$ python -q
>>> import numpy as np
>>> np.set_printoptions(suppress=True, linewidth=200)
>>> rd = lambda a: np.round(a, 4) + 0
>>> m1 = np.load("sample14.npy")
>>> m1
array([[ 1, -1,  0, -3, -5, -5],
       [ 3,  1,  2, -1, -3, -3],
       [ 0, -2, -1, -4, -6, -6],
       [ 6,  4,  5,  2,  0,  0],
       [ 5,  3,  4,  1, -1, -1],
       [ 3,  1,  2, -1, -3, -3]])
>>> # row 5 repeats row 1
>>> r0 = np.array([2, 1])
>>> np.convolve(m1[3], r0)
array([12, 14, 14,  9,  2,  0,  0])
>>> print(np.array([np.convolve(row, r0, "same") for row in m1]))
[[  2  -1  -1  -6 -13 -15]
 [  6   5   5   0  -7  -9]
 [  0  -4  -4  -9 -16 -18]
 [ 12  14  14   9   2   0]
 [ 10  11  11   6  -1  -3]
 [  6   5   5   0  -7  -9]]
>>> rk = np.linalg.matrix_rank(m1)
>>> rk
np.int64(2)
>>> N = np.linalg.svd(m1)[2][rk:].T
>>> [int(np.linalg.matrix_rank(m1[:i])) for i in range(1, len(m1) + 1)]
[1, 2, 2, 2, 2, 2]
>>> E = np.load("run18.npy")
>>> E
array([[ -0.9,  -0.3,   0.2,   1. ,   0. ,  -2. ,   1.5],
       [ -0.3,  -0.1,  -0.2,  -3. ,  -0.6,   0.2,   1.1],
       [  0.7,  -0.1,   0. ,  -1. ,  -1.4,  -0.1,  -0.8],
       [ -1.7,  -0.8,   0.5,  -7. ,   0.2,  -0.9,   2.9],
       [  0.7,  -0.6,   0.2, -20. ,  -0.1,   0.4,  -1. ],
       [  0.5,  -0.2,   0.5,  -8. ,   1.5,  -0.7,   1.5],
       [  0.3,   0.5,  -1. ,   9. ,   0.3,  -0.1,   1.3]])
>>> W = np.array([[0, 0, 1, -1, -2],
...     [-1, 0, 2, 1, 1],
...     [0, 1, 2, 2, -2],
...     [2, -2, 0, -1, -1],
...     [0, -2, 1, 1, 1],
...     [2, 0, 1, 0, -2],
...     [-1, 1, 2, 0, -2]])
>>> c = np.array([9, 2, 9, -1, 8])
>>> hid = np.maximum(E @ W + c, 0)
>>> np.linalg.matrix_rank(hid)
np.int64(5)
>>> print((hid > 0).astype(int))
[[1 1 1 0 1]
 [1 1 1 1 1]
 [1 1 1 0 1]
 [0 1 1 1 1]
 [0 1 1 1 1]
 [0 1 1 1 1]
 [1 0 1 0 0]]
>>> basis = np.array([[2, 0], [2, 3], [-2, -3], [0, 2], [-3, 3]])
>>> (hid @ basis).round(6).argmax(axis=1)
array([1, 1, 1, 1, 1, 1, 0])
>>> print(rd(hid @ basis))
[[-30.1   5.7]
 [-20.9  29.1]
 [ -9.1  22.5]
 [-24.   76.2]
 [-11.7 218.7]
 [-34.9  68. ]
 [ 27.8 -33.3]]
>>> rng = np.random.default_rng(42)
>>> labels = rng.permutation(6)
>>> labels
array([3, 2, 5, 4, 1, 0])
>>> other = m1[labels][:, labels]
>>> np.trace(other)
np.int64(-1)
>>> rd(np.sort(np.abs(np.linalg.eigvals(other))))
array([ 0.   ,  0.   ,  0.   ,  0.   , 11.225, 11.225])
>>> other
array([[ 2,  5,  0,  0,  4,  6],
       [-4, -1, -6, -6, -2,  0],
       [-1,  2, -3, -3,  1,  3],
       [ 1,  4, -1, -1,  3,  5],
       [-1,  2, -3, -3,  1,  3],
       [-3,  0, -5, -5, -1,  1]])
>>> Uu, sv, Vt = np.linalg.svd(m1)
>>> evecs = Vt[:(sv > 1e-8).sum()]
>>> vec = m1[5] + 4 * m1[3] + rng.integers(2) * np.eye(6)[1]
>>> print(vec)
[27. 17. 22.  7. -3. -3.]
>>> rd(np.linalg.norm(vec - evecs.T @ evecs @ vec))
np.float64(0.0)
>>> print(np.linalg.matrix_rank(np.vstack([m1, vec])))
2
>>> F = np.array([[-2, -2, -2, -2],
...     [-2, -4, -4, -4],
...     [-2, -4, -6, -6],
...     [-2, -4, -6, -8]])
>>> q, R = np.linalg.qr(F)
>>> q.shape, R.shape
((4, 4), (4, 4))
>>> print(rd(q @ R))
[[-2. -2. -2. -2.]
 [-2. -4. -4. -4.]
 [-2. -4. -6. -6.]
 [-2. -4. -6. -8.]]
>>> Uu, sv, Vt = np.linalg.svd(m1)
>>> rd(sv)
array([14.1927, 12.3518,  0.    ,  0.    ,  0.    ,  0.    ])
>>> np.argmax(sv[:-1] / (sv[1:] + 1e-6)) + 1
np.int64(2)
>>> other = Uu[:, :2] @ np.diag(sv[:2]) @ Vt[:2]
>>> np.linalg.matrix_rank(other)
np.int64(2)
>>> np.linalg.matrix_rank(m1, rtol=0.05)
np.int64(2)
>>> rd(np.abs(m1 - other).max())
np.float64(0.0)
>>> vals, evecs = np.linalg.eigvalsh(F)
Traceback (most recent call last):
  File "<python-input-47>", line 1, in <module>
    vals, evecs = np.linalg.eigvalsh(F)
    ^^^^^^^^^^^
ValueError: too many values to unpack (expected 2)
>>> vals, evecs = np.linalg.eigh(F)
>>> print((vals > 1e-8).sum(), (vals < -1e-8).sum())
0 4
>>> rd(np.linalg.eigvalsh(F + -3 * np.eye(4)))
array([-19.5817,  -5.    ,  -3.852 ,  -3.5662])
>>> rd(np.linalg.eigvalsh(F @ F))
array([  0.3206,   0.726 ,   4.    , 274.9534])
>>> mat = np.load("out8.npy")
>>> mat
array([[ 0.1,  2. ,  1.1, -0.3,  0.8, -0.4, -0.2],
       [-1. ,  0. , -1.3,  0.5, -0.2,  0.3,  1.4],
       [ 0.7,  2.3,  0. ,  0.6, -0.1, -0.5,  0.4],
       [ 0.1,  0.1,  0.6, -0.5, -0.9,  0.8, -0.7],
       [ 0.6,  1.7,  0. , -0.7, -0.4,  0.2, -0.6]])
>>> vec = np.array([2, 2, 0, 0, 2, 2, 1])
>>> a = np.maximum(mat @ vec, 0)
>>> np.flatnonzero(a > 1e-9)
array([0, 2, 4])
>>> rd(mat.T @ a)
array([ 6.28, 27.68,  5.28, -0.84,  1.88, -3.8 , -1.04])
>>> rd(np.maximum(mat @ vec, 0) - np.maximum(-mat @ vec, 0))
array([ 4.8, -0.4,  5.2, -0.5,  3.6])
>>> mat * (a > 1e-9)[:, None]
array([[ 0.1,  2. ,  1.1, -0.3,  0.8, -0.4, -0.2],
       [-0. ,  0. , -0. ,  0. , -0. ,  0. ,  0. ],
       [ 0.7,  2.3,  0. ,  0.6, -0.1, -0.5,  0.4],
       [ 0. ,  0. ,  0. , -0. , -0. ,  0. , -0. ],
       [ 0.6,  1.7,  0. , -0.7, -0.4,  0.2, -0.6]])
>>> rd(a)
array([4.8, 0. , 5.2, 0. , 3.6])
>>> rd(np.tanh(mat @ vec))
array([ 0.9999, -0.3799,  0.9999, -0.4621,  0.9985])
>>> A = np.loadtxt("arr.csv", delimiter=",")
>>> A
array([[-1.,  1.,  2., -4.],
       [-4., -1.,  1.,  2.],
       [ 2., -4., -1.,  1.],
       [ 1.,  2., -4., -1.]])
>>> other = np.linalg.invert(A)
Traceback (most recent call last):
  File "<python-input-64>", line 1, in <module>
    other = np.linalg.invert(A)
            ^^^^^^^^^^^^^^^^
AttributeError: module 'numpy.linalg' has no attribute 'invert'
>>> other = np.linalg.inv(A)
>>> rd(np.linalg.cond(A))
np.float64(2.9155)
>>> (np.abs(other) > 1e-9).astype(int)
array([[1, 1, 1, 1],
       [1, 1, 1, 1],
       [1, 1, 1, 1],
       [1, 1, 1, 1]])
>>> rd(other)
array([[-0.1066, -0.261 , -0.0184, -0.114 ],
       [-0.114 , -0.1066, -0.261 , -0.0184],
       [-0.0184, -0.114 , -0.1066, -0.261 ],
       [-0.261 , -0.0184, -0.114 , -0.1066]])
>>> rd(A @ other)
array([[1., 0., 0., 0.],
       [0., 1., 0., 0.],
       [0., 0., 1., 0.],
       [0., 0., 0., 1.]])
>>> np.allclose(other, A.T)
False
>>> rd(np.linalg.slogdet(A)[0])
np.float64(-1.0)
>>> r0 = np.array([-2, 0, 5, 3])
>>> v = np.array([-2, -2, 0, 0, -1, 2])
>>> X = r0[:, None] + v[None, :]
>>> X
array([[-4, -4, -2, -2, -3,  0],
       [-2, -2,  0,  0, -1,  2],
       [ 3,  3,  5,  5,  4,  7],
       [ 1,  1,  3,  3,  2,  5]])
>>> X.sum(axis=0)
array([-2, -2,  6,  6,  2, 14])
>>> rd(np.linalg.norm(X))
np.float64(15.6205)
>>> np.diff(X, axis=0)
array([[ 2,  2,  2,  2,  2,  2],
       [ 5,  5,  5,  5,  5,  5],
       [-2, -2, -2, -2, -2, -2]])
>>> print(rd(np.linalg.svd(X, compute_uv=False)))
[14.3159  6.2493  0.      0.    ]
>>> np.linalg.matrix_rank(X)
np.int64(2)
>>> np.unravel_index(np.abs(X).argmax(), X.shape)
(np.int64(2), np.int64(5))
>>> print(X.mean(axis=0))
[-0.5 -0.5  1.5  1.5  0.5  3.5]
>>> blk = np.stack([E, -3 * E, E[::-1]])
>>> print(rd(np.einsum("bij,cij->bc", blk, blk)))
[[  640.81 -1922.43   174.76]
 [-1922.43  5767.29  -524.28]
 [  174.76  -524.28   640.81]]
>>> rd(np.linalg.det(blk))
array([     46.1619, -100956.1453,     -46.1619])
>>> rd(np.linalg.norm(blk, axis=(1, 2)))
array([25.3142, 75.9427, 25.3142])
>>> Uu, sv, Vt = np.linalg.svd(X)
>>> evecs = Vt[:(sv > 1e-8).sum()]
>>> vec = X[2] + -2 * X[0] + rng.integers(2) * np.eye(6)[3]
>>> vec
array([11., 11.,  9., 10., 10.,  7.])
>>> rd(np.linalg.norm(vec - evecs.T @ evecs @ vec))
np.float64(0.9009)
>>> W = np.array([[-2, -2], [1, -4], [-5, 2], [0, -4], [3, 3], [5, -2]])
>>> c = np.array([-3, 2])
>>> hid = np.maximum(X @ W + c, 0)
>>> np.linalg.matrix_rank(hid)
np.int64(2)
>>> hid
array([[ 2, 21],
       [ 6,  7],
       [16,  0],
       [12,  0]])
>>> print((hid > 0).astype(int))
[[1 1]
 [1 1]
 [1 0]
 [1 0]]
>>> basis = np.array([[-1, -2], [-1, 1]])
>>> print((hid @ basis).round(6).argmax(axis=1))
[1 1 0 0]
>>> W @ basis
array([[  4,   2],
       [  3,  -6],
       [  3,  12],
       [  4,  -4],
       [ -6,  -3],
       [ -3, -12]])
>>> hid @ basis
array([[-23,  17],
       [-13,  -5],
       [-16, -32],
       [-12, -24]])
>>> J = np.load("test11.npy")
>>> print(J)
[[-32   1   2   4   1   7]
 [  5  34   1   9   2   3]
 [  1   9  23   9   2   3]
 [  8   9   4   6   1   1]
 [  3   1   5   4  -6   2]
 [  5   8   5   3   8 -70]]
>>> other = J + rng.integers(-2, 3, (6, 4)) @ rng.integers(-2, 3, (4, 6))
>>> other
array([[-26,  -5,   2,   4,  -3,   3],
       [  1,  35,   0,  10,   6,   3],
       [ -1,  11,  27,  11,   2,   7],
       [ 15,   0,   4,   1,  -2,  -4],
       [  2,  -2,   3,   3,  -3,  -1],
       [  4,  10,   6,   3,   8, -68]])
>>> print(rd(np.linalg.svd(other - J, compute_uv=False)))
[18.1871  7.8871  3.5825  3.0315  0.      0.    ]
>>> np.linalg.matrix_rank(other - J, tol=1e-8)
np.int64(4)
>>> W0 = np.array([[0.0, -0.9, 0.7, 1.4, -26.0, -0.7, 0.1],
...     [-0.1, -0.1, 0.7, -0.7, 16.0, -2.4, -0.4],
...     [0.3, -0.4, -0.5, 0.7, 16.0, -0.7, 0.7],
...     [-0.6, 1.0, -0.4, 1.9, 0.0, 1.5, 0.9]])
>>> print(W0)
[[  0.   -0.9   0.7   1.4 -26.   -0.7   0.1]
 [ -0.1  -0.1   0.7  -0.7  16.   -2.4  -0.4]
 [  0.3  -0.4  -0.5   0.7  16.   -0.7   0.7]
 [ -0.6   1.   -0.4   1.9   0.    1.5   0.9]]
>>> r0, v = W0[0], W0[2]
>>> r0 @ v
np.float64(-414.45)
>>> pr = (r0 @ v) / (r0 @ r0) * r0
>>> np.linalg.matrix_rank(np.outer(r0, v))
np.int64(1)
>>> other = np.array([[-3, 0], [-3, -1], [-2, 2], [3, 1], [-3, -1], [1, 0], [0, -1]])
>>> rd(E @ other)
array([[  4.2,   0.2],
       [ -5.4,  -3.8],
       [ -0.7,   1.3],
       [-16. ,  -8.3],
       [-60. , -17.9],
       [-31.1,  -9.8],
       [ 25.6,   4.9]])
>>> np.vstack([E, other.T]).shape
(9, 7)
>>> np.linalg.matrix_rank(np.vstack([E, other.T]))
np.int64(7)
>>> print(rd(other.T @ E.T))
[[  4.2  -5.4  -0.7 -16.  -60.  -31.1  25.6]
 [  0.2  -3.8   1.3  -8.3 -17.9  -9.8   4.9]]
>>> rd(np.einsum("ik,kj->ji", E, other))
array([[  4.2,  -5.4,  -0.7, -16. , -60. , -31.1,  25.6],
       [  0.2,  -3.8,   1.3,  -8.3, -17.9,  -9.8,   4.9]])
>>> rd(np.einsum("ij,ij->i", E, E))
array([  8.19,  10.75,   4.11,  62.04, 402.06,  69.53,  84.13])
>>> def softmax(z):
...     e = np.exp(z - z.max(axis=-1, keepdims=True))
...     return e / e.sum(axis=-1, keepdims=True)
... 
>>> rd(softmax(W0[1]))
array([0., 0., 0., 0., 1., 0., 0.])
>>> print(rd(softmax(W0).sum(axis=1)))
[1. 1. 1. 1.]
>>> rd(softmax(W0[1] + -1))
array([0., 0., 0., 0., 1., 0., 0.])
>>> scores = W0 @ W0.T / np.sqrt(7)
>>> softmax(scores).round(6).argmax(axis=1)
array([0, 1, 2, 3])
>>> W0.shape
(4, 7)
>>> rd(W0 - W0[0])
array([[ 0. ,  0. ,  0. ,  0. ,  0. ,  0. ,  0. ],
       [-0.1,  0.8,  0. , -2.1, 42. , -1.7, -0.5],
       [ 0.3,  0.5, -1.2, -0.7, 42. ,  0. ,  0.6],
       [-0.6,  1.9, -1.1,  0.5, 26. ,  2.2,  0.8]])
>>> W0.sum(axis=1)
array([-25.4,  13. ,  16.1,   4.3])
>>> np.unravel_index(np.abs(W0).argmax(), W0.shape)
(np.int64(0), np.int64(4))
>>> np.abs(W0).max()
np.float64(26.0)
>>> rd(np.linalg.norm(W0))
np.float64(34.7684)
>>> rd(W0.sum(axis=0))
array([-0.4, -0.4,  0.5,  3.3,  6. , -2.3,  1.3])
>>> rd(np.linalg.svd(W0, compute_uv=False))
array([34.5015,  3.5099,  2.234 ,  1.0833])
>>> W0[4]
Traceback (most recent call last):
  File "<python-input-135>", line 1, in <module>
    W0[4]
    ~~^^^
IndexError: index 4 is out of bounds for axis 0 with size 4
